$ ipython --no-banner

In [1]: import numpy as np

In [2]: from numpy import linalg as LA

In [3]: np.set_printoptions(precision=2, suppress=True, linewidth=100, sign=" ")

In [4]: Q, _ = LA.qr(np.array([[0.9, -1.7, -2.6, -3.3, 0.5],
   ...:     [0.6, -0.8, 0.8, -0.6, -0.2],
   ...:     [2.7, 1.2, -1.5, 0.1, -0.2],
   ...:     [-1.7, 1.9, 1.0, -0.4, 0.7],
   ...:     [-0.1, 0.1, 1.7, 0.1, 0.2],
   ...:     [-0.9, 0.3, -0.5, -0.1, -0.9],
   ...:     [1.2, 0.7, 1.1, 1.0, -1.1]]))

In [5]: arr = Q @ Q.T

In [6]: arr
Out[6]: 
array([[ 0.91,  0.2 ,  0.08,  0.01, -0.04,  0.07, -0.15],
       [ 0.2 ,  0.43, -0.13, -0.08,  0.31, -0.07,  0.28],
       [ 0.08, -0.13,  0.89,  0.04, -0.12, -0.15,  0.2 ],
       [ 0.01, -0.08,  0.04,  0.95,  0.18,  0.08, -0.06],
       [-0.04,  0.31, -0.12,  0.18,  0.39, -0.26,  0.16],
       [ 0.07, -0.07, -0.15,  0.08, -0.26,  0.79,  0.25],
       [-0.15,  0.28,  0.2 , -0.06,  0.16,  0.25,  0.63]])

In [7]: # symmetric, so the eigenvalues are real

In [8]: ev, vecs = LA.eigh(arr)

In [9]: (ev > 1e-8).sum(), (ev < -1e-8).sum()
Out[9]: (np.int64(5), np.int64(0))

In [10]: np.round(vecs.T @ vecs, 2) + 0
Out[10]: 
array([[ 1.,  0.,  0.,  0.,  0.,  0.,  0.],
       [ 0.,  1.,  0.,  0.,  0.,  0.,  0.],
       [ 0.,  0.,  1.,  0.,  0.,  0.,  0.],
       [ 0.,  0.,  0.,  1.,  0.,  0.,  0.],
       [ 0.,  0.,  0.,  0.,  1.,  0.,  0.],
       [ 0.,  0.,  0.,  0.,  0.,  1.,  0.],
       [ 0.,  0.,  0.,  0.,  0.,  0.,  1.]])

In [11]: ev.round(2) + 0
Out[11]: array([ 0.,  0.,  1.,  1.,  1.,  1.,  1.])

In [12]: np.unique(ev.round(6) + 0, return_counts=True)[1]
Out[12]: array([ 2,  5])

In [13]: np.round(LA.svd(arr, compute_uv=False), 2) + 0
Out[13]: array([ 1.,  1.,  1.,  1.,  1.,  0.,  0.])

In [14]: np.round(LA.eigvalsh(arr @ arr), 2) + 0
Out[14]: array([ 0.,  0.,  1.,  1.,  1.,  1.,  1.])

In [15]: round(float(ev.sum()), 2), np.trace(arr)
Out[15]: (5.0, np.float64(5.0))

In [16]: np.round(vecs.T @ arr @ vecs, 2) + 0
Out[16]: 
array([[ 0.,  0.,  0.,  0.,  0.,  0.,  0.],
       [ 0.,  0.,  0.,  0.,  0.,  0.,  0.],
       [ 0.,  0.,  1.,  0.,  0.,  0.,  0.],
       [ 0.,  0.,  0.,  1.,  0.,  0.,  0.],
       [ 0.,  0.,  0.,  0.,  1.,  0.,  0.],
       [ 0.,  0.,  0.,  0.,  0.,  1.,  0.],
       [ 0.,  0.,  0.,  0.,  0.,  0.,  1.]])

In [17]: arr @ LA.pinv(arr) @ arr
Out[17]: 
array([[ 0.91,  0.2 ,  0.08,  0.01, -0.04,  0.07, -0.15],
       [ 0.2 ,  0.43, -0.13, -0.08,  0.31, -0.07,  0.28],
       [ 0.08, -0.13,  0.89,  0.04, -0.12, -0.15,  0.2 ],
       [ 0.01, -0.08,  0.04,  0.95,  0.18,  0.08, -0.06],
       [-0.04,  0.31, -0.12,  0.18,  0.39, -0.26,  0.16],
       [ 0.07, -0.07, -0.15,  0.08, -0.26,  0.79,  0.25],
       [-0.15,  0.28,  0.2 , -0.06,  0.16,  0.25,  0.63]])

In [18]: round(np.trace(LA.pinv(arr) @ arr), 2)
Out[18]: np.float64(5.0)

In [19]: np.unique(arr.round(6), axis=0).shape
Out[19]: (7, 7)

In [20]: x = np.array([3, 0, 1, 2, 0, 2, 1])

In [21]: np.trace(arr)
Out[21]: np.float64(5.0)

In [22]: LA.eigvalsh(2 * arr - np.eye(7))
Out[22]: array([-1., -1.,  1.,  1.,  1.,  1.,  1.])

In [23]: arr @ x
Out[23]: array([ 2.83,  0.47,  1.11,  2.06, -0.25,  2.06,  0.76])

In [24]: np.eye(7) - arr
Out[24]: 
array([[ 0.09, -0.2 , -0.08, -0.01,  0.04, -0.07,  0.15],
       [-0.2 ,  0.57,  0.13,  0.08, -0.31,  0.07, -0.28],
       [-0.08,  0.13,  0.11, -0.04,  0.12,  0.15, -0.2 ],
       [-0.01,  0.08, -0.04,  0.05, -0.18, -0.08,  0.06],
       [ 0.04, -0.31,  0.12, -0.18,  0.61,  0.26, -0.16],
       [-0.07,  0.07,  0.15, -0.08,  0.26,  0.21, -0.25],
       [ 0.15, -0.28, -0.2 ,  0.06, -0.16, -0.25,  0.37]])

In [25]: left, sv, Vt = LA.svd(arr)

In [26]: vecs = Vt[:(sv > 1e-8).sum()]

In [27]: rng = np.random.default_rng(58)

In [28]: x = arr[3] + -1 * arr[4] + rng.integers(2) * np.eye(7)[5]

In [29]: x
Out[29]: array([ 0.05, -0.39,  0.16,  0.76, -0.21,  1.34, -0.22])

In [30]: LA.matrix_rank(np.vstack([arr, x]))
Out[30]: np.int64(6)

In [31]: round(float(LA.norm(x - vecs.T @ vecs @ x)), 2)
Out[31]: 0.46

In [32]: np.allclose(vecs.T @ vecs @ x, x)
Out[32]: False

In [33]: vecs.T @ vecs
Out[33]: 
array([[ 0.91,  0.2 ,  0.08,  0.01, -0.04,  0.07, -0.15],
       [ 0.2 ,  0.43, -0.13, -0.08,  0.31, -0.07,  0.28],
       [ 0.08, -0.13,  0.89,  0.04, -0.12, -0.15,  0.2 ],
       [ 0.01, -0.08,  0.04,  0.95,  0.18,  0.08, -0.06],
       [-0.04,  0.31, -0.12,  0.18,  0.39, -0.26,  0.16],
       [ 0.07, -0.07, -0.15,  0.08, -0.26,  0.79,  0.25],
       [-0.15,  0.28,  0.2 , -0.06,  0.16,  0.25,  0.63]])

In [34]: np.diag(vecs.T @ vecs)
Out[34]: array([ 0.91,  0.43,  0.89,  0.95,  0.39,  0.79,  0.63])

In [35]: M2 = arr / np.sqrt((arr ** 2).mean(axis=1, keepdims=True))

In [36]: LA.norm(M2, axis=1)
Out[36]: array([ 2.65,  2.65,  2.65,  2.65,  2.65,  2.65,  2.65])

In [37]: LA.matrix_rank(arr - arr.mean(axis=1, keepdims=True))
Out[37]: np.int64(5)

In [38]: LA.matrix_rank(M2) == LA.matrix_rank(arr)
Out[38]: np.True_

In [39]: M2[4]
Out[39]: array([-0.19,  1.32, -0.51,  0.76,  1.66, -1.08,  0.68])

In [40]: F = np.load("data.npy")

In [41]: F
Out[41]: 
array([[ 0,  0, -2, -2, -3,  1, -2, -3],
       [ 0, -2,  1,  0, -2, -3, -1,  1],
       [ 0,  0,  1,  1, -1, -3,  1, -1],
       [ 0,  0,  0, -2, -1,  1, -1,  3],
       [ 0,  0,  0,  0,  0, -1,  1, -1],
       [ 0,  0,  0,  0,  0, -3, -3,  0],
       [ 0,  0,  0,  0,  0,  0,  2, -2],
       [ 0,  0,  0,  0,  0,  0,  0,  1]])

In [42]: # triangular, det is the product of the diagonal

In [43]: x = np.array([-1, 3, -3, 0, -2, 3, 3, -2])

In [44]: LA.norm(F @ x) <= LA.norm(F, 2) * LA.norm(x) + 1e-9
Out[44]: np.True_

In [45]: F @ x
Out[45]: array([ 15, -19,  -5,  -4,   2, -18,  10,  -2])

In [46]: (F @ x).argmax()
Out[46]: np.int64(0)

In [47]: E = np.load("block19.npy")

In [48]: E
Out[48]: 
array([[ -0.79,   0.71,   0.84,  -5.37,  -2.14],
       [  2.1 ,  -2.18,  -2.11,  13.55,   5.59],
       [ -0.66,   0.84,   0.73,  -5.42,  -1.99],
       [ -0.24,   0.28,   0.4 ,  -2.84,  -1.01],
       [  1.3 ,  -1.13,  -1.27,   7.99,   3.16],
       [  1.24,  -1.28,  -1.18,   8.09,   3.27],
       [ -2.09,   1.87,   2.09, -13.5 ,  -5.52],
       [  0.57,  -0.71,  -0.76,   5.42,   2.15],
       [ -0.18,   0.64,   0.25,  -2.68,  -1.15],
       [ -1.55,   1.65,   1.51, -11.09,  -4.55],
       [  0.79,  -0.78,  -0.71,   5.39,   2.16],
       [ -2.03,   1.93,   1.95, -13.51,  -5.55],
       [ -0.68,   0.87,   0.69,  -5.6 ,  -2.32],
       [ -0.51,   0.42,   0.28,  -2.76,  -1.04]])

In [49]: proj = E @ LA.solve(E.T @ E, E.T)

In [50]: proj @ E[:, 2]
Out[50]: 
array([ 0.84, -2.11,  0.73,  0.4 , -1.27, -1.18,  2.09, -0.76,  0.25,  1.51, -0.71,  1.95,  0.69,
        0.28])

In [51]: round(float(np.trace(proj)), 2)
Out[51]: 5.0

In [52]: np.diag(proj)
Out[52]: 
array([ 0.1 ,  0.65,  0.59,  0.37,  0.28,  0.16,  0.37,  0.37,  0.55,  0.29,  0.13,  0.34,  0.23,
        0.57])
